% ipython --no-banner

In [1]: import numpy as np

In [2]: from numpy import linalg as LA

In [3]: np.set_printoptions(precision=1, suppress=True, linewidth=200, floatmode="fixed")

In [4]: J = np.load("m.npy")

In [5]: print(J)
[[ 2.0  2.0  1.0 -5.0 -7.0]
 [ 1.0  2.0  1.0  6.0 -2.0]
 [-1.0 -2.0  0.0 -1.0  2.0]
 [ 0.0  0.0  0.0 -2.0  3.0]
 [ 0.0  0.0  0.0  2.0 -3.0]]

In [6]: rng = np.random.default_rng(17)

In [7]: idx = rng.permutation(5)

In [8]: print(idx)
[4 0 2 1 3]

In [9]: Y = J[idx][:, idx]

In [10]: print(round(float(LA.det(Y)), 1), np.round(LA.det(J[idx]), 1))
0.0 0.0

In [11]: print(np.round(np.sort(np.abs(LA.eigvals(Y))), 1) + 0)
[0.0 1.0 1.0 2.0 5.0]

In [12]: print(Y)
[[-3.0  0.0  0.0  0.0  2.0]
 [-7.0  2.0  1.0  2.0 -5.0]
 [ 2.0 -1.0  0.0 -2.0 -1.0]
 [-2.0  1.0  1.0  2.0  6.0]
 [ 3.0  0.0  0.0  0.0 -2.0]]

In [13]: print(np.allclose(Y, J))
False

In [14]: data = np.loadtxt("x.csv", delimiter=",")

In [15]: print(data)
[[-0.2  0.2 -1.0]
 [-0.8 -0.5  0.1]
 [-0.5  0.8  0.2]]

In [16]: O, evecs = LA.qr(data[:, :2])[0], LA.qr(data[:, 2:])[0]

In [17]: sig = LA.svd(O.T @ evecs, compute_uv=False)

In [18]: print(round(LA.norm(O @ O.T - evecs @ evecs.T, 2), 1))
1.0

In [19]: vec = np.array([3, -4, -3])

In [20]: print([p for p in range(1, 25) if np.allclose(LA.matrix_power(data, p), np.eye(3))])
[]

In [21]: print(LA.inv(data))
[[-0.2 -0.8 -0.5]
 [ 0.2 -0.5  0.8]
 [-1.0  0.1  0.2]]

In [22]: print(data.T @ (data @ vec))
[ 3.0 -4.0 -3.0]

In [23]: print(np.abs(LA.eigvals(data)))
[1.0 1.0 1.0]

In [24]: Y = data / np.sqrt((data ** 2).mean(axis=1, keepdims=True))

In [25]: print(LA.matrix_rank(Y) == LA.matrix_rank(data))
True

In [26]: print(np.round(data - data.mean(axis=1, keepdims=True), 1) + 0)
[[ 0.2  0.5 -0.6]
 [-0.4 -0.1  0.5]
 [-0.7  0.6  0.0]]

In [27]: print(Y[2])
[-0.9  1.4  0.4]

In [28]: W1 = np.array([[7, 9, -6, -7, 6], [9, -4, -7, 1, -3], [3, 9, -8, -7, -2]])

In [29]: coef = np.array([-2, -2, -1, 0, 3])

In [30]: H = np.maximum(data @ W1 + coef, 0)

In [31]: print(LA.matrix_rank(H))
3

In [32]: print((H > 0).mean(axis=0))
[0.3 0.0 0.7 1.0 0.3]

In [33]: W2 = np.array([[1, 2, 0], [2, 2, -1], [-1, -2, 2], [1, 0, -2], [0, -2, -1]])

In [34]: print(H @ W2)
[[  1.5 -20.2  -6.5]
 [ -2.3 -14.7   4.7]
 [  5.4   5.2  -5.6]]

In [35]: print((H @ W2).round(6).argmax(axis=1))
[0 2 0]

In [36]: vec = np.array([-3, -1, -3])

In [37]: y = data @ vec

In [38]: coef, lr = np.zeros(3), 1 / LA.norm(data, 2) ** 2

In [39]: for i in range(20):
    ...:     coef -= lr * data.T @ (data @ coef - y)
    ...:     if i % 5 == 0: print(i, round(LA.norm(data @ coef - y), 1))
    ...: 
0 0.0
5 0.0
10 0.0
15 0.0

In [40]: print(coef)
[-3.0 -1.0 -3.0]

In [41]: print(round(float(LA.cond(data)), 1))
1.0

In [42]: W0 = np.array([[-1, 2, 2], [-1, 3, 1], [-1, 3, 1]])

In [43]: print(W0)
[[-1  2  2]
 [-1  3  1]
 [-1  3  1]]

In [44]: # row 2 repeats row 1

In [45]: left, sig, vt = LA.svd(W0)

In [46]: evecs = vt[:(sig > 1e-8).sum()]

In [47]: vec = W0[0] + -2 * W0[1] + rng.integers(2) * np.eye(3)[0]

In [48]: print(vec)
[ 2.0 -4.0  0.0]

In [49]: print(np.diag(evecs.T @ evecs))
[0.1 0.9 0.9]

In [50]: print(np.abs(np.diag(LA.qr(W0)[1])) > 1e-9)
[ True  True False]

In [51]: print(round(np.trace(LA.pinv(W0) @ W0), 1))
2.0

In [52]: try:
    ...:     LA.inv(W0)
    ...: except LA.LinAlgError as e:
    ...:     print("failed:", e)
    ...: 
failed: Singular matrix

In [53]: r0 = np.array([9, 2, -4])

In [54]: print(np.convolve(W0[0], r0))
[-9 16 26 -4 -8]

In [55]: print(np.array([np.convolve(row, r0, "same") for row in W0]))
[[ 16  26  -4]
 [ 25  19 -10]
 [ 25  19 -10]]

In [56]: print(round(float(LA.eigvals(W0).sum().real), 1))
3.0

In [57]: print(round(LA.det(W0.T), 1))
0.0

In [58]: print(np.kron(np.eye(2, dtype=int), W0))
[[-1  2  2  0  0  0]
 [-1  3  1  0  0  0]
 [-1  3  1  0  0  0]
 [ 0  0  0 -1  2  2]
 [ 0  0  0 -1  3  1]
 [ 0  0  0 -1  3  1]]

In [59]: print(np.round(np.poly(W0), 1) + 0)
[ 1.0 -3.0  0.0  0.0]

In [60]: print(np.einsum("ij,ji->", W0, W0))
9

In [61]: print(np.round(LA.eigvals(W0), 1) + 0)
[3.0 0.0 0.0]
